$ python3 -q
>>> import numpy as np
>>> np.set_printoptions(suppress=True, linewidth=120)
>>> def tidy(a):
...     return np.round(a, 3) + 0
... 
>>> M = np.array([[-1.2, -0.4, -0.5, -1.2, 0.9, -1.2],
...     [-1.9, 0.6, -0.7, -1.2, 0.4, 0.0],
...     [0.4, 0.7, 0.2, 0.0, 0.4, -0.1],
...     [0.0, 0.3, -1.2, -0.8, 0.6, 1.7],
...     [-0.6, 0.1, -1.6, -1.5, 0.2, -0.6]])
>>> M
array([[-1.2, -0.4, -0.5, -1.2,  0.9, -1.2],
       [-1.9,  0.6, -0.7, -1.2,  0.4,  0. ],
       [ 0.4,  0.7,  0.2,  0. ,  0.4, -0.1],
       [ 0. ,  0.3, -1.2, -0.8,  0.6,  1.7],
       [-0.6,  0.1, -1.6, -1.5,  0.2, -0.6]])
>>> np.linalg.norm(M, axis=1).argmax()
np.int64(1)
>>> tidy(np.linalg.norm(M, "nuc"))
np.float64(9.186)
>>> tidy(np.linalg.norm(M[2], 1)), tidy(np.linalg.norm(M[2], np.inf))
(np.float64(1.8), np.float64(0.7))
>>> tidy(np.linalg.norm(M, 1)), tidy(np.linalg.norm(M, np.inf))
(np.float64(4.7), np.float64(5.4))
>>> tidy(np.linalg.norm(M, axis=0))
array([2.36 , 1.054, 2.186, 2.402, 1.237, 2.168])
>>> M[2] @ M[0]
np.float64(-0.38)
>>> tidy(np.linalg.norm(M[2] - M[0]))
np.float64(2.676)
>>> G = M.T @ M
>>> np.allclose(G, G.T)
True
>>> (M @ M.T).shape
(5, 5)
>>> np.linalg.matrix_rank(G)
np.int64(5)
>>> np.trace(G), (M ** 2).sum()
(np.float64(23.46), np.float64(23.46))
>>> tidy(np.linalg.svd(M, compute_uv=False) ** 2)
array([14.854,  5.507,  1.639,  0.83 ,  0.631])
>>> r0, r1 = M[2], M[1]
>>> r0 @ r0
np.float64(0.86)
>>> r0 @ r1
np.float64(-0.32)
>>> pr = (r0 @ r1) / (r0 @ r0) * r0
>>> tidy(r1 - pr)
array([-1.751,  0.86 , -0.626, -1.2  ,  0.549, -0.037])
>>> tidy(np.linalg.norm(r0 + r1) ** 2 + np.linalg.norm(r0 - r1) ** 2)
np.float64(13.84)
>>> tidy((r1 - pr) @ r0)
np.float64(0.0)
>>> T = np.stack([M, -1 * M, M[::-1]])
>>> tidy(np.linalg.norm(T, axis=(1, 2)))
array([4.844, 4.844, 4.844])
>>> T.sum(axis=0)
array([[-0.6,  0.1, -1.6, -1.5,  0.2, -0.6],
       [ 0. ,  0.3, -1.2, -0.8,  0.6,  1.7],
       [ 0.4,  0.7,  0.2,  0. ,  0.4, -0.1],
       [-1.9,  0.6, -0.7, -1.2,  0.4,  0. ],
       [-1.2, -0.4, -0.5, -1.2,  0.9, -1.2]])
>>> np.linalg.matrix_rank(T)
array([5, 5, 5])
>>> Y = np.array([[1, -3], [0, 0], [0, 1], [-3, -2], [-3, -3], [-3, 2]])
>>> tidy(Y.T @ M.T)
array([[ 3.3,  0.5, -0.5, -4.5,  5.1],
       [ 0.4,  6.2, -2.4,  2. ,  1.4]])
>>> tidy(np.einsum("ij->j", M))
array([-3.3,  1.3, -3.8, -4.7,  2.5, -0.2])
>>> tidy(np.einsum("ik,kj->ij", M, Y))
array([[ 3.3,  0.4],
       [ 0.5,  6.2],
       [-0.5, -2.4],
       [-4.5,  2. ],
       [ 5.1,  1.4]])
>>> J = np.array([[-4, 4, 0, 13, 0, -7, -6],
...     [4, 12, 8, 0, -1, -15, -2],
...     [0, 8, 16, 16, -6, 4, 11],
...     [13, 0, 16, 10, 8, -4, -2],
...     [0, -1, -6, 8, -10, 5, 1],
...     [-7, -15, 4, -4, 5, -14, 0],
...     [-6, -2, 11, -2, 1, 0, 10]])
>>> J
array([[ -4,   4,   0,  13,   0,  -7,  -6],
       [  4,  12,   8,   0,  -1, -15,  -2],
       [  0,   8,  16,  16,  -6,   4,  11],
       [ 13,   0,  16,  10,   8,  -4,  -2],
       [  0,  -1,  -6,   8, -10,   5,   1],
       [ -7, -15,   4,  -4,   5, -14,   0],
       [ -6,  -2,  11,  -2,   1,   0,  10]])
>>> # symmetric, so the eigenvalues are real
>>> x = np.array([1, -2, 1, 3, -3, 2, 3])
>>> h = np.maximum(J @ x, 0)
>>> J.T @ h
array([   93,   733,  2000,  2366, -1074,   659,  1498])
>>> J * (h > 1e-9)[:, None]
array([[  0,   0,   0,   0,   0,   0,   0],
       [  0,   0,   0,   0,   0,   0,   0],
       [  0,   8,  16,  16,  -6,   4,  11],
       [ 13,   0,  16,  10,   8,  -4,  -2],
       [  0,  -1,  -6,   8, -10,   5,   1],
       [  0,   0,   0,   0,   0,   0,   0],
       [ -6,  -2,  11,  -2,   1,   0,  10]])
>>> np.maximum(J @ (3 * x), 0)
array([  0,   0, 321,  63, 189,   0,  90])
>>> h
array([  0,   0, 107,  21,  63,   0,  30])
>>> ev, evecs = np.linalg.eigh(J)
>>> np.unique(ev.round(6) + 0, return_counts=True)[1]
array([1, 1, 1, 1, 1, 1, 1])
>>> tidy(ev)
array([-27.865, -17.587,  -7.571,  -0.226,  16.216,  21.975,  35.057])
>>> tidy(evecs.T @ evecs)
array([[1., 0., 0., 0., 0., 0., 0.],
       [0., 1., 0., 0., 0., 0., 0.],
       [0., 0., 1., 0., 0., 0., 0.],
       [0., 0., 0., 1., 0., 0., 0.],
       [0., 0., 0., 0., 1., 0., 0.],
       [0., 0., 0., 0., 0., 1., 0.],
       [0., 0., 0., 0., 0., 0., 1.]])
>>> tidy(np.abs(evecs[:, -1]))
array([0.215, 0.344, 0.692, 0.555, 0.011, 0.126, 0.18 ])
>>> tidy(np.linalg.svd(J, compute_uv=False))
array([35.057, 27.865, 21.975, 17.587, 16.216,  7.571,  0.226])
>>> tidy(np.linalg.eigvalsh(J + -3 * np.eye(7)))
array([-30.865, -20.587, -10.571,  -3.226,  13.216,  18.975,  32.057])
>>> tidy(evecs @ np.diag(ev) @ evecs.T)
array([[ -4.,   4.,   0.,  13.,   0.,  -7.,  -6.],
       [  4.,  12.,   8.,   0.,  -1., -15.,  -2.],
       [  0.,   8.,  16.,  16.,  -6.,   4.,  11.],
       [ 13.,   0.,  16.,  10.,   8.,  -4.,  -2.],
       [  0.,  -1.,  -6.,   8., -10.,   5.,   1.],
       [ -7., -15.,   4.,  -4.,   5., -14.,   0.],
       [ -6.,  -2.,  11.,  -2.,   1.,   0.,  10.]])
>>> (ev > 1e-8).sum(), (ev < -1e-8).sum()
(np.int64(3), np.int64(4))
